% ipython --no-banner

In [1]: import numpy as np

In [2]: import numpy.linalg as la

In [3]: np.set_printoptions(suppress=True, linewidth=120)

In [4]: E = np.array([[0.4, -0.3, 0.6],
   ...:     [0.9, 0.8, 1.8],
   ...:     [-0.2, 0.3, -0.9],
   ...:     [0.8, -0.7, 0.3],
   ...:     [-0.7, -0.1, 0.4],
   ...:     [-0.8, 0.9, 1.2],
   ...:     [1.0, 1.0, -0.6],
   ...:     [-1.5, -0.8, -0.6],
   ...:     [0.8, -1.1, 0.4],
   ...:     [-0.1, -0.3, -0.4],
   ...:     [1.4, 1.0, -1.2],
   ...:     [-0.9, 0.2, -1.0],
   ...:     [0.6, -1.3, -2.3],
   ...:     [-0.3, -0.2, 0.5],
   ...:     [1.9, -1.2, 0.0],
   ...:     [0.1, -0.5, 0.3],
   ...:     [0.3, -1.4, -0.9],
   ...:     [1.1, 1.2, 0.5]])

In [5]: rng = np.random.default_rng(9171)

In [6]: E[:, 0] = -2 * E[:, 1] + 0.1 * rng.normal(size=18)

In [7]: E.round(4)
Out[7]: 
array([[ 0.6762, -0.3   ,  0.6   ],
       [-1.5459,  0.8   ,  1.8   ],
       [-0.812 ,  0.3   , -0.9   ],
       [ 1.4466, -0.7   ,  0.3   ],
       [ 0.3737, -0.1   ,  0.4   ],
       [-1.7862,  0.9   ,  1.2   ],
       [-1.9505,  1.    , -0.6   ],
       [ 1.6464, -0.8   , -0.6   ],
       [ 2.2586, -1.1   ,  0.4   ],
       [ 0.6562, -0.3   , -0.4   ],
       [-1.9627,  1.    , -1.2   ],
       [-0.2668,  0.2   , -1.    ],
       [ 2.7059, -1.3   , -2.3   ],
       [ 0.6186, -0.2   ,  0.5   ],
       [ 2.4487, -1.2   ,  0.    ],
       [ 0.9439, -0.5   ,  0.3   ],
       [ 2.8301, -1.4   , -0.9   ],
       [-2.5034,  1.2   ,  0.5   ]])

In [8]: C = E[[5, 9]].astype(float)

In [9]: for _ in range(5):
   ...:     labels = la.norm(E[:, None] - C, axis=-1).argmin(axis=1)
   ...:     C = np.array([E[labels == j].mean(axis=0) for j in range(2)])
   ...: 

In [10]: labels
Out[10]: array([1, 0, 0, 1, 1, 0, 0, 1, 1, 1, 0, 0, 1, 1, 1, 1, 1, 0])

In [11]: np.round(C[1] - C[0], 4)
Out[11]: array([ 3.0563, -1.4896, -0.126 ])

In [12]: np.abs(C[1] - C[0]).argmax()
Out[12]: np.int64(0)

In [13]: gram = np.cov(E, rowvar=False)

In [14]: np.round(np.corrcoef(E[:, 1], E[:, 0])[0, 1], 4)
Out[14]: np.float64(-0.9986)

In [15]: np.argwhere(np.triu(np.abs(np.corrcoef(E.T)) > 0.8, 1))
Out[15]: array([[0, 1]])

In [16]: q, r_ = la.qr(E)

In [17]: r_.round(4)
Out[17]: 
array([[-7.3326,  3.5899,  1.2534],
       [ 0.    , -0.2058, -0.391 ],
       [ 0.    ,  0.    ,  3.8139]])

In [18]: np.allclose(r_.T @ r_, E.T @ E)
Out[18]: True

In [19]: q.shape, r_.shape
Out[19]: ((18, 3), (3, 3))

In [20]: round(abs(r_[0, 0]), 4), round(float(la.norm(E[:, 0])), 4)
Out[20]: (np.float64(7.3326), 7.3326)

In [21]: P = np.triu(np.array([[-2, -2, 1], [1, -2, 3], [2, 3, -3]]), 1) + np.eye(3)

In [22]: other = P @ r_ @ la.inv(P)

In [23]: la.matrix_rank(other)
Out[23]: np.int64(3)

In [24]: np.round(P @ r_ - r_ @ P, 4)
Out[24]: 
array([[  0.    , -14.2537,   1.1587],
       [  0.    ,   0.    ,  12.0591],
       [  0.    ,   0.    ,   0.    ]])

In [25]: x = np.array([1, 1, 3])

In [26]: rhs = E @ x

In [27]: np.round(la.lstsq(E, rhs)[0], 4)
Out[27]: array([1., 1., 3.])

In [28]: np.round(la.pinv(E) @ E, 4) + 0
Out[28]: 
array([[1., 0., 0.],
       [0., 1., 0.],
       [0., 0., 1.]])

In [29]: rhs = rhs + 0.3 * rng.normal(size=18)

In [30]: rhs.round(4)
Out[30]: 
array([ 2.2326,  4.7641, -2.4473,  1.7999,  1.2649,  2.6367, -2.7067, -0.5395,  2.5921, -1.2721, -5.034 , -3.4654,
       -5.3635,  1.703 ,  1.3319,  1.5553, -1.217 ,  0.6422])

In [31]: c, *_ = la.lstsq(E, rhs)

In [32]: [round(float(la.norm(la.solve(E.T @ E + lam * np.eye(3), E.T @ rhs))), 2) for lam in (0, 1, 10, 100)]
Out[32]: [4.56, 2.87, 1.81, 0.39]

In [33]: np.round(E.T @ (rhs - E @ c), 4) + 0
Out[33]: array([0., 0., 0.])

In [34]: M = np.loadtxt("run7.csv", delimiter=",")

In [35]: M
Out[35]: 
array([[4., 2., 0., 5.],
       [5., 4., 2., 0.],
       [0., 5., 4., 2.],
       [2., 0., 5., 4.]])

In [36]: gram = M.T @ M

In [37]: (M @ M.T).shape
Out[37]: (4, 4)

In [38]: np.diag(gram)
Out[38]: array([45., 45., 45., 45.])

In [39]: gram
Out[39]: 
array([[45., 28., 20., 28.],
       [28., 45., 28., 20.],
       [20., 28., 45., 28.],
       [28., 20., 28., 45.]])

In [40]: np.trace(gram), (M ** 2).sum()
Out[40]: (np.float64(180.0), np.float64(180.0))

In [41]: np.allclose(gram, gram.T)
Out[41]: True

In [42]: np.round(la.eigvalsh(gram)[::-1], 4)
Out[42]: array([121.,  25.,  25.,   9.])

In [43]: la.matrix_rank(gram)
Out[43]: np.int64(4)

In [44]: u = np.array([0, 1, 2, 3])

In [45]: other = gram + np.outer(u, np.eye(4)[0])

In [46]: round(la.det(other) / la.det(gram), 4), round(float(1 + la.solve(gram, u)[0]), 4)
Out[46]: (np.float64(0.9168), 0.9168)

In [47]: other
Out[47]: 
array([[45., 28., 20., 28.],
       [29., 45., 28., 20.],
       [22., 28., 45., 28.],
       [31., 20., 28., 45.]])

In [48]: other @ other
Out[48]: 
array([[4145., 3640., 3368., 3640.],
       [3846., 4021., 3660., 3396.],
       [3660., 3696., 4033., 3696.],
       [3986., 3452., 3700., 4077.]])

In [49]: np.round(la.matrix_power(other, 2), 4)
Out[49]: 
array([[4145., 3640., 3368., 3640.],
       [3846., 4021., 3660., 3396.],
       [3660., 3696., 4033., 3696.],
       [3986., 3452., 3700., 4077.]])

In [50]: (other - other.T) / 2
Out[50]: 
array([[ 0. , -0.5, -1. , -1.5],
       [ 0.5,  0. ,  0. ,  0. ],
       [ 1. ,  0. ,  0. ,  0. ],
       [ 1.5,  0. ,  0. ,  0. ]])

In [51]: round(float(np.abs(la.eigvals(other)).max()), 4)
Out[51]: 122.4783

In [52]: np.allclose(other @ other.T, other.T @ other)
Out[52]: False

In [53]: u = np.array([-1, 0, 2, -2])

In [54]: other = M + np.outer(u, np.eye(4)[1])

In [55]: la.matrix_rank(la.inv(other) - la.inv(M), tol=1e-8)
Out[55]: np.int64(1)

In [56]: np.round(la.det(other) / la.det(M), 4), round(float(1 + la.solve(M, u)[1]), 4)
Out[56]: (np.float64(1.5673), 1.5673)
